In [1]: import numpy as np

In [2]: np.set_printoptions(suppress=True, linewidth=100)

In [3]: J = np.load("dump.npy")

In [4]: print(J)
[[ 3  2  2]
 [ 1  0  3]
 [ 7  2 14]]

In [5]: # rows and columns are dependent

In [6]: print(round(np.linalg.norm(J, "nuc"), 3))
18.869

In [7]: print(np.linalg.norm(J, axis=1).argmax())
2

In [8]: print(round(np.linalg.norm(J[1], 1), 3), np.round(np.linalg.norm(J[1], np.inf), 3))
4.0 3.0

In [9]: print(J[1] @ J[2])
49

In [10]: Y = np.array([[1, 2, 2, 0], [1, 1, 0, 1], [1, 2, 1, 0], [2, 0, 1, 2]])

In [11]: F = np.tril(Y)

In [12]: print(F)
[[1 0 0 0]
 [1 1 0 0]
 [1 2 1 0]
 [2 0 1 2]]

In [13]: print(F.reshape(-1, 2))
[[1 0]
 [0 0]
 [1 1]
 [0 0]
 [1 2]
 [1 0]
 [2 0]
 [1 2]]

In [14]: print(F.reshape(2, -1))
[[1 0 0 0 1 1 0 0]
 [1 2 1 0 2 0 1 2]]

In [15]: T = F.reshape(4, 2, -1)

In [16]: print(np.einsum("ihd,jhd->hij", T, T).shape)
(2, 4, 4)

In [17]: print(T[:, 0])
[[1 0]
 [1 1]
 [1 2]
 [2 0]]

In [18]: print(T.sum(axis=1))
[[1 0]
 [1 1]
 [2 2]
 [3 2]]

In [19]: print(T.shape)
(4, 2, 2)

In [20]: print(T.transpose(1, 0, 2))
[[[1 0]
  [1 1]
  [1 2]
  [2 0]]

 [[0 0]
  [0 0]
  [1 0]
  [1 2]]]

In [21]: print(np.linalg.matrix_power(F, 3))
[[ 1  0  0  0]
 [ 3  1  0  0]
 [ 9  6  1  0]
 [20  8  7  8]]

In [22]: print(round(float(np.abs(np.linalg.eigvals(F)).max()), 3))
2.0

In [23]: print(np.allclose(F @ F.T, F.T @ F))
False

In [24]: print(np.round(np.sort(np.abs(np.linalg.eigvals(F))), 3))
[1. 1. 1. 2.]

In [25]: O = F.astype(float).copy()

In [26]: for j in range(4):
    ...:     O[:, j] -= O[:, :j] @ (O[:, :j].T @ O[:, j])
    ...:     O[:, j] /= np.linalg.norm(O[:, j])
    ...: 

In [27]: print(np.round(O.T @ O, 3) + 0)
[[1. 0. 0. 0.]
 [0. 1. 0. 0.]
 [0. 0. 1. 0.]
 [0. 0. 0. 1.]]

In [28]: x0 = np.array([0, -2, -4, 1])

In [29]: y = F @ x0

In [30]: b, lr = np.zeros(4), 1 / np.linalg.norm(F, 2) ** 2

In [31]: for i in range(6):
    ...:     b -= lr * F.T @ (F @ b - y)
    ...:     if i % 2 == 0: print(i, round(np.linalg.norm(F @ b - y), 3))
    ...: 
0 3.821
2 2.245
4 1.744

In [32]: print(b.round(3))
[-0.592 -2.597 -1.291  0.243]

In [33]: print(np.linalg.matrix_power(F - np.diag(np.diag(F)), 4))
[[0 0 0 0]
 [0 0 0 0]
 [0 0 0 0]
 [0 0 0 0]]

In [34]: print(np.linalg.matrix_rank(F - F[0, 0] * np.eye(4)))
3

In [35]: print([int(np.linalg.matrix_rank(np.linalg.matrix_power(F, p))) for p in range(1, 5)])
[4, 4, 4, 4]

In [36]: W0 = np.load("layer2.npy")

In [37]: print(W0)
[[0 1 1 1]
 [1 0 1 1]
 [1 1 0 1]
 [1 1 1 0]]

In [38]: # symmetric, so the eigenvalues are real

In [39]: hat = np.triu(np.array([[4, 5, 5, 0], [1, 2, 1, 5], [1, 1, 5, 4], [3, 1, 0, 0]]), 1) + np.eye(4)

In [40]: Y = hat @ W0 @ np.linalg.inv(hat)

In [41]: print(hat @ W0 - W0 @ hat)
[[10.  5.  4.  1.]
 [ 6.  1.  0. -3.]
 [ 4. -1. -2. -5.]
 [ 0. -5. -6. -9.]]

In [42]: print(Y)
[[ 10. -44.   0. 231.]
 [  7. -29.   0. 147.]
 [  5. -20.  -1. 105.]
 [  1.  -4.   0.  20.]]

In [43]: print(np.round(np.poly(Y), 3) + 0)
[ 1.  0. -6. -8. -3.]

In [44]: print(np.trace(Y), np.trace(W0))
0.0 0

In [45]: print(np.linalg.matrix_rank(Y))
4

In [46]: print(W0 @ W0)
[[3 2 2 2]
 [2 3 2 2]
 [2 2 3 2]
 [2 2 2 3]]

In [47]: print(np.argwhere(np.triu(W0)))
[[0 1]
 [0 2]
 [0 3]
 [1 2]
 [1 3]
 [2 3]]

In [48]: L = np.diag(W0.sum(axis=1)) - W0

In [49]: print((np.linalg.eigvalsh(L) < 1e-8).sum())
1

In [50]: print(L)
[[ 3 -1 -1 -1]
 [-1  3 -1 -1]
 [-1 -1  3 -1]
 [-1 -1 -1  3]]

In [51]: print(round(np.linalg.det(L[1:, 1:])))
16
